>>> import numpy as np
>>> from numpy import linalg as LA
>>> np.set_printoptions(suppress=True, linewidth=140)
>>> feats = np.loadtxt("case0.csv", delimiter=",")
>>> print(feats)
[[ 0.1  0.2  0.  -1.9  2.2 -0.6 -0.8  1.7  3.6  0.3 -0.2 -0.1]
 [ 1.6  0.2 -0.8  0.2 -0.7 -0.2 -2.3  0.4 -0.6  0.6 -1.4 -0.2]
 [ 1.3 -0.7 -0.1  1.2 -0.7  0.4 -0.6 -2.4 -2.4 -1.3  0.2 -1.5]
 [ 0.6 -1.  -2.2 -0.3  1.3 -1.4 -0.9  0.7 -4.2 -0.6 -1.4 -2.1]
 [ 0.   1.4 -0.8 -0.5 -0.1 -0.2 -1.7 -0.9  8.1  1.1 -1.  -1.2]
 [-0.6  0.9 -0.1 -1.5 -2.3  0.8 -1.3 -1.9  3.6 -2.8 -0.5 -1.8]
 [ 0.6  0.3 -0.1  0.3  0.2  0.1 -2.6 -0.3 -0.6  2.3 -1.   0.4]
 [ 1.2  0.   2.1 -1.6 -0.5  0.9  0.4 -1.5 -0.9 -0.4  0.9  1.3]
 [-0.9 -3.5  3.   1.6 -0.5  1.6  1.4  1.8  3.6  0.2 -0.7 -1.6]
 [-1.8  2.2 -0.6 -0.4  0.1 -0.3 -0.8 -0.6  0.   0.1 -1.3  0.2]
 [ 0.3 -1.   0.8  1.1 -0.4 -0.6  0.  -1.3  2.1 -0.8  0.   1.3]]
>>> rng = np.random.default_rng(52)
>>> other = feats + rng.integers(-2, 3, (11, 9)) @ rng.integers(-2, 3, (9, 12))
>>> print(other.round(2))
[[  6.1   2.2  -1.    0.1   5.2  -6.6   0.2  -3.3   2.6   2.3   2.8   9.9]
 [  5.6  -4.8  -0.8   1.2   2.3   2.8 -15.3   2.4  17.4  -3.4  -0.4   4.8]
 [  5.3   1.3  -2.1   3.2   1.3  -4.6  -0.6  -6.4  10.6  -3.3  -2.8  13.5]
 [  6.6  -7.   -1.2  -5.3   6.3  -6.4  -0.9  10.7  11.8  -5.6  -7.4   0.9]
 [ -3.   14.4   1.2  -0.5   2.9   2.8  11.3  -8.9   5.1  -7.9   1.    9.8]
 [ -8.6   5.9   5.9  -1.5  -1.3   8.8  -7.3  -1.9  -1.4 -11.8   2.5  -5.8]
 [  2.6  -0.7  -6.1   3.3  -4.8   4.1   4.4  -2.3   4.4   2.3   0.    0.4]
 [ -1.8   9.   -7.9   1.4  -4.5   1.9   5.4  -4.5  -1.9  -7.4  -6.1   2.3]
 [  3.1  -1.5   9.   -0.4  10.5   3.6 -15.6   0.8  11.6  -4.8   4.3   6.4]
 [  3.2  -5.8  -6.6  -0.4   1.1  -1.3 -10.8   5.4  12.   -0.9  -4.3  -2.8]
 [ -5.7  -5.   -0.2   5.1 -13.4  -3.6   3.    2.7  -1.9   4.2  -7.   -6.7]]
>>> print(np.round(other - feats, 2))
[[  6.   2.  -1.   2.   3.  -6.   1.  -5.  -1.   2.   3.  10.]
 [  4.  -5.   0.   1.   3.   3. -13.   2.  18.  -4.   1.   5.]
 [  4.   2.  -2.   2.   2.  -5.   0.  -4.  13.  -2.  -3.  15.]
 [  6.  -6.   1.  -5.   5.  -5.   0.  10.  16.  -5.  -6.   3.]
 [ -3.  13.   2.   0.   3.   3.  13.  -8.  -3.  -9.   2.  11.]
 [ -8.   5.   6.   0.   1.   8.  -6.   0.  -5.  -9.   3.  -4.]
 [  2.  -1.  -6.   3.  -5.   4.   7.  -2.   5.   0.   1.   0.]
 [ -3.   9. -10.   3.  -4.   1.   5.  -3.  -1.  -7.  -7.   1.]
 [  4.   2.   6.  -2.  11.   2. -17.  -1.   8.  -5.   5.   8.]
 [  5.  -8.  -6.   0.   1.  -1. -10.   6.  12.  -1.  -3.  -3.]
 [ -6.  -4.  -1.   4. -13.  -3.   3.   4.  -4.   5.  -7.  -8.]]
>>> print(np.round(LA.svd(other - feats, compute_uv=False), 2) + 0)
[44.78 34.76 28.41 20.3  15.19 11.42 10.22  3.42  1.67  0.    0.  ]
>>> print(LA.matrix_rank(other - feats, tol=1e-8))
9
>>> other = np.array([[-2, 1, 0],
...     [-1, -2, -2],
...     [2, -2, 0],
...     [-1, 0, -2],
...     [-2, 1, -2],
...     [0, 0, 0],
...     [1, 0, 2],
...     [1, -1, 0],
...     [-1, -1, -2],
...     [2, 0, 1],
...     [2, 1, -2],
...     [1, -2, 0]])
>>> print(np.round(np.einsum("ij->j", feats), 2))
[ 2.4 -1.   1.2 -1.8 -1.4  0.5 -9.2 -4.3 12.3 -1.3 -6.4 -5.3]
>>> other @ feats
Traceback (most recent call last):
  File "<python-input-13>", line 1, in <module>
    other @ feats
    ~~~~~~^~~~~~~
ValueError: matmul: Input operand 1 has a mismatch in its core dimension 0, with gufunc signature (n?,k),(k,m?)->(n?,m?) (size 11 is different from 3)
>>> print(np.vstack([feats, other.T]).shape)
(14, 12)
>>> print(np.round(other.T @ feats.T, 2))
[[ -5.5  -6.9  -6.2  -9.  -14.   -9.   -1.7   6.5   7.7  -3.2  -2. ]
 [ -3.4   1.3  10.2  14.6  -7.1  -3.1  -0.5  -2.8  -3.3  -6.   -3.1]
 [ -9.1   0.6   2.3   8.8 -18.1  -5.8  -1.3   4.6   2.   -2.7  -4.4]]
>>> print(np.round(np.einsum("ij,ij->i", feats, feats), 2))
[25.49 11.98 20.14 35.61 75.86 38.95 14.26 15.35 48.68 11.44 11.89]
>>> print(np.round(np.einsum("ik,kj->ji", feats, other), 2))
[[ -5.5  -6.9  -6.2  -9.  -14.   -9.   -1.7   6.5   7.7  -3.2  -2. ]
 [ -3.4   1.3  10.2  14.6  -7.1  -3.1  -0.5  -2.8  -3.3  -6.   -3.1]
 [ -9.1   0.6   2.3   8.8 -18.1  -5.8  -1.3   4.6   2.   -2.7  -4.4]]
>>> print(np.round(feats @ other, 2))
[[ -5.5  -3.4  -9.1]
 [ -6.9   1.3   0.6]
 [ -6.2  10.2   2.3]
 [ -9.   14.6   8.8]
 [-14.   -7.1 -18.1]
 [ -9.   -3.1  -5.8]
 [ -1.7  -0.5  -1.3]
 [  6.5  -2.8   4.6]
 [  7.7  -3.3   2. ]
 [ -3.2  -6.   -2.7]
 [ -2.   -3.1  -4.4]]
